$ python3 -q
>>> import numpy as np
>>> np.set_printoptions(suppress=True, linewidth=200)
>>> K = np.load("m.npy")
>>> K.round(4)
array([[ 0.2466,  0.7155,  0.3594, -0.546 ],
       [ 0.2466,  0.5224,  0.0299,  0.8157],
       [-0.5754, -0.0607,  0.7947,  0.1837],
       [-0.7398,  0.4598, -0.4883, -0.0529]])
>>> T = np.stack([K, 5 * K, K[::-1]])
>>> np.round(np.linalg.det(T), 4)
array([  -1., -625.,   -1.])
>>> T.shape
(3, 4, 4)
>>> u = np.array([0, 2, 0, 0])
>>> M2 = K + np.outer(u, np.eye(4)[1])
>>> np.linalg.matrix_rank(M2 - K)
np.int64(1)
>>> np.linalg.matrix_rank(np.linalg.inv(M2) - np.linalg.inv(K), tol=1e-8)
np.int64(1)
>>> M2.round(4)
array([[ 0.2466,  0.7155,  0.3594, -0.546 ],
       [ 0.2466,  2.5224,  0.0299,  0.8157],
       [-0.5754, -0.0607,  0.7947,  0.1837],
       [-0.7398,  0.4598, -0.4883, -0.0529]])
>>> rng = np.random.default_rng(55)
>>> idx = rng.permutation(4)
>>> idx
array([3, 0, 1, 2])
>>> M2 = K[idx][:, idx]
>>> M2.round(4)
array([[-0.0529, -0.7398,  0.4598, -0.4883],
       [-0.546 ,  0.2466,  0.7155,  0.3594],
       [ 0.8157,  0.2466,  0.5224,  0.0299],
       [ 0.1837, -0.5754, -0.0607,  0.7947]])
>>> round(np.linalg.det(M2), 4), round(float(np.linalg.det(K[idx])), 4)
(np.float64(-1.0), 1.0)
>>> hat = np.triu(np.array([[1, 5, 8, 0], [6, 3, 1, 8], [9, 6, 7, 2], [9, 4, 8, 6]]), 1) + np.eye(4)
>>> M2 = hat @ K @ np.linalg.inv(hat)
>>> round(float(np.linalg.det(M2)), 4)
-1.0
>>> m1 = 0.5 ** np.abs(np.subtract.outer(np.arange(4), np.arange(4)))
>>> m1
array([[1.   , 0.5  , 0.25 , 0.125],
       [0.5  , 1.   , 0.5  , 0.25 ],
       [0.25 , 0.5  , 1.   , 0.5  ],
       [0.125, 0.25 , 0.5  , 1.   ]])
>>> u, g = m1[3], m1[1]
>>> u @ g
np.float64(0.8125)
>>> p = (u @ g) / (u @ u) * u
>>> np.linalg.matrix_rank(np.outer(u, g))
np.int64(1)
>>> p.round(4)
array([0.0765, 0.1529, 0.3059, 0.6118])
>>> np.round(g - p, 4)
array([ 0.4235,  0.8471,  0.1941, -0.3618])
>>> round(float((g - p) @ u), 4)
-0.0
>>> round(np.linalg.norm(u + g) ** 2 + np.linalg.norm(u - g) ** 2, 4)
np.float64(5.7812)
>>> hat = np.triu(np.array([[2, 1, 1, -3], [3, 3, -3, 0], [-3, -3, 0, -1], [1, 0, 3, -3]]), 1) + np.eye(4)
>>> M2 = hat @ m1 @ np.linalg.inv(hat)
>>> M2
array([[ 1.375, -0.125, -1.5  ,  0.5  ],
       [-0.25 , -0.25 , -3.   , -5.   ],
       [ 0.125,  0.125,  0.75 ,  0.625],
       [ 0.125,  0.125,  0.75 ,  2.125]])
>>> round(float(np.linalg.det(M2)), 4)
0.4219
>>> hat @ m1 - m1 @ hat
array([[ 0.375, -0.25 ,  0.5  ,  1.   ],
       [-0.75 , -2.   , -0.5  ,  0.5  ],
       [-0.125, -0.5  ,  0.75 ,  0.75 ],
       [ 0.   , -0.125,  0.625,  0.875]])
>>> np.round(np.poly(M2), 4)
array([ 1.    , -4.    ,  5.1094, -2.5313,  0.4219])
>>> def softmax(z):
...     e = np.exp(z - z.max(axis=-1, keepdims=True))
...     return e / e.sum(axis=-1, keepdims=True)
... 
>>> np.round(softmax(m1[1] + -3), 4)
array([0.2259, 0.3724, 0.2259, 0.1759])
>>> np.round(softmax(10 * m1[1]), 4)
array([0.0066, 0.9862, 0.0066, 0.0005])
>>> np.round(softmax(m1[1]), 4)
array([0.2259, 0.3724, 0.2259, 0.1759])
>>> S = m1 @ m1.T / np.sqrt(4)
>>> np.round(softmax(S), 4)
array([[0.2984, 0.2738, 0.2306, 0.1972],
       [0.243 , 0.2977, 0.2547, 0.2046],
       [0.2046, 0.2547, 0.2977, 0.243 ],
       [0.1972, 0.2306, 0.2738, 0.2984]])
>>> u = np.array([1, 2, 1, -2])
>>> M2 = m1 + np.outer(u, np.eye(4)[0])
>>> M2
array([[ 2.   ,  0.5  ,  0.25 ,  0.125],
       [ 2.5  ,  1.   ,  0.5  ,  0.25 ],
       [ 1.25 ,  0.5  ,  1.   ,  0.5  ],
       [-1.875,  0.25 ,  0.5  ,  1.   ]])
>>> round(float(np.linalg.det(M2) / np.linalg.det(m1)), 4), np.round(1 + np.linalg.solve(m1, u)[0], 4)
(1.0, np.float64(1.0))
>>> C2 = m1.T @ m1
>>> (m1 @ m1.T).shape
(4, 4)
>>> np.round(np.linalg.eigvalsh(C2)[::-1], 4)
array([4.3497, 1.    , 0.291 , 0.1406])
>>> np.linalg.matrix_rank(C2)
np.int64(4)
>>> round(np.trace(C2), 4), round((m1 ** 2).sum(), 4)
(np.float64(5.7812), np.float64(5.7812))
>>> arr = np.load("run0.npy")
>>> arr
array([[ 3,  2,  0,  1,  3,  1,  0],
       [ 2, -3,  2, -3, -2,  1,  1],
       [ 3,  2,  1, -3, -3,  1, -3],
       [-3,  3, -1, -1, -3,  3,  1]])
>>> vec = np.array([0, 2, 2, 1, 1, 1, 2])
>>> np.linalg.norm(arr @ vec) <= np.linalg.norm(arr, 2) * np.linalg.norm(vec) + 1e-9
np.True_
>>> (arr * vec).sum(axis=1)
array([ 9, -4, -5,  5])
>>> arr @ (2 * vec)
array([ 18,  -8, -10,  10])
>>> arr @ np.ones(7)
array([10., -2., -2., -1.])
>>> C2 = arr.T @ arr
>>> (arr @ arr.T).shape
(4, 4)
>>> np.linalg.matrix_rank(C2)
np.int64(4)
>>> M2 = arr + rng.integers(-2, 3, (4, 3)) @ rng.integers(-2, 3, (3, 7))
>>> M2
array([[10,  3, -4,  3,  3,  1, -3],
       [ 5, -3,  2,  0, -2,  1, -1],
       [ 2,  1,  5,  1, -3,  1, -4],
       [ 0,  4, -7, -7, -3,  4,  2]])
>>> M2 - arr
array([[ 7,  1, -4,  2,  0,  0, -3],
       [ 3,  0,  0,  3,  0,  0, -2],
       [-1, -1,  4,  4,  0,  0, -1],
       [ 3,  1, -6, -6,  0,  1,  1]])
>>> np.abs(M2 - arr).sum(axis=1)
array([17,  8, 11, 18])
>>> np.round(np.linalg.svd(M2 - arr, compute_uv=False), 4) + 0
array([11.7057,  9.0708,  0.8346,  0.    ])
>>> np.linalg.matrix_rank(M2 - arr, tol=1e-8)
np.int64(3)
>>> arr.sum(axis=1)
array([10, -2, -2, -1])
>>> arr.shape
(4, 7)
>>> np.diff(arr, axis=0)
array([[-1, -5,  2, -4, -5,  0,  1],
       [ 1,  5, -1,  0, -1,  0, -4],
       [-6,  1, -2,  2,  0,  2,  4]])
>>> np.round(np.linalg.svd(arr, compute_uv=False), 4)
array([7.4298, 6.5129, 5.4695, 3.0766])
>>> np.unravel_index(np.abs(arr).argmax(), arr.shape)
(np.int64(0), np.int64(0))
>>> round(np.linalg.norm(arr, 1), 4), np.round(np.linalg.norm(arr, np.inf), 4)
(np.float64(11.0), np.float64(16.0))
>>> round(np.linalg.norm(arr, "nuc"), 4)
np.float64(22.4888)
>>> np.round(np.linalg.norm(arr, axis=0), 4)
array([5.5678, 5.099 , 2.4495, 4.4721, 5.5678, 3.4641, 3.3166])
>>> A = np.load("arr.npy")
>>> A
array([[ -6.8921,  -6.8342,  15.6343,   4.1675,   4.1782, -24.188 ],
       [ -5.1731,  -5.9241,  17.808 ,   4.7177,   4.9668, -23.6068],
       [ -8.7035,  -5.5924,  16.2244,   5.4339,   4.0797, -22.3713],
       [  0.2193,  -9.8516, -19.4249,   5.8044,  -6.8201,  -1.3359],
       [ -5.4176,  13.009 ,  -4.0924,  10.6562, -12.1277,   3.82  ],
       [ -7.2127,  14.4066,  -3.4182,  10.3751, -10.1995,   2.2118],
       [ -9.2081,  14.9163,  -2.325 ,  10.5076, -11.3235,   4.3346],
       [ -5.4555,  13.2631,  -3.7962,  11.4552, -11.7614,   1.6347],
       [ -4.7821,  -6.8198,  17.1792,   4.5432,   2.7145, -23.0076],
       [ -6.6722,  -7.0576,  16.1098,   5.0505,   3.4524, -24.4745]])
>>> vec = np.array([0, 1, 1, -3, 2, -1])
>>> h = np.maximum(A @ vec, 0)
>>> np.round(A.T @ h, 4)
array([ -865.9502,  -871.4443,  2250.7512,   644.832 ,   532.8417, -3189.75  ])
>>> np.round(np.maximum(A @ vec, 0) - np.maximum(-A @ vec, 0), 4)
array([ 28.842 ,  31.2712,  24.861 , -58.994 , -51.1274, -42.7477, -45.9131, -50.0562,  25.1664,  25.28  ])
>>> A * (h > 1e-9)[:, None]
array([[ -6.8921,  -6.8342,  15.6343,   4.1675,   4.1782, -24.188 ],
       [ -5.1731,  -5.9241,  17.808 ,   4.7177,   4.9668, -23.6068],
       [ -8.7035,  -5.5924,  16.2244,   5.4339,   4.0797, -22.3713],
       [  0.    ,  -0.    ,  -0.    ,   0.    ,  -0.    ,  -0.    ],
       [ -0.    ,   0.    ,  -0.    ,   0.    ,  -0.    ,   0.    ],
       [ -0.    ,   0.    ,  -0.    ,   0.    ,  -0.    ,   0.    ],
       [ -0.    ,   0.    ,  -0.    ,   0.    ,  -0.    ,   0.    ],
       [ -0.    ,   0.    ,  -0.    ,   0.    ,  -0.    ,   0.    ],
       [ -4.7821,  -6.8198,  17.1792,   4.5432,   2.7145, -23.0076],
       [ -6.6722,  -7.0576,  16.1098,   5.0505,   3.4524, -24.4745]])
>>> np.tanh(A @ vec)
array([ 1.,  1.,  1., -1., -1., -1., -1., -1.,  1.,  1.])
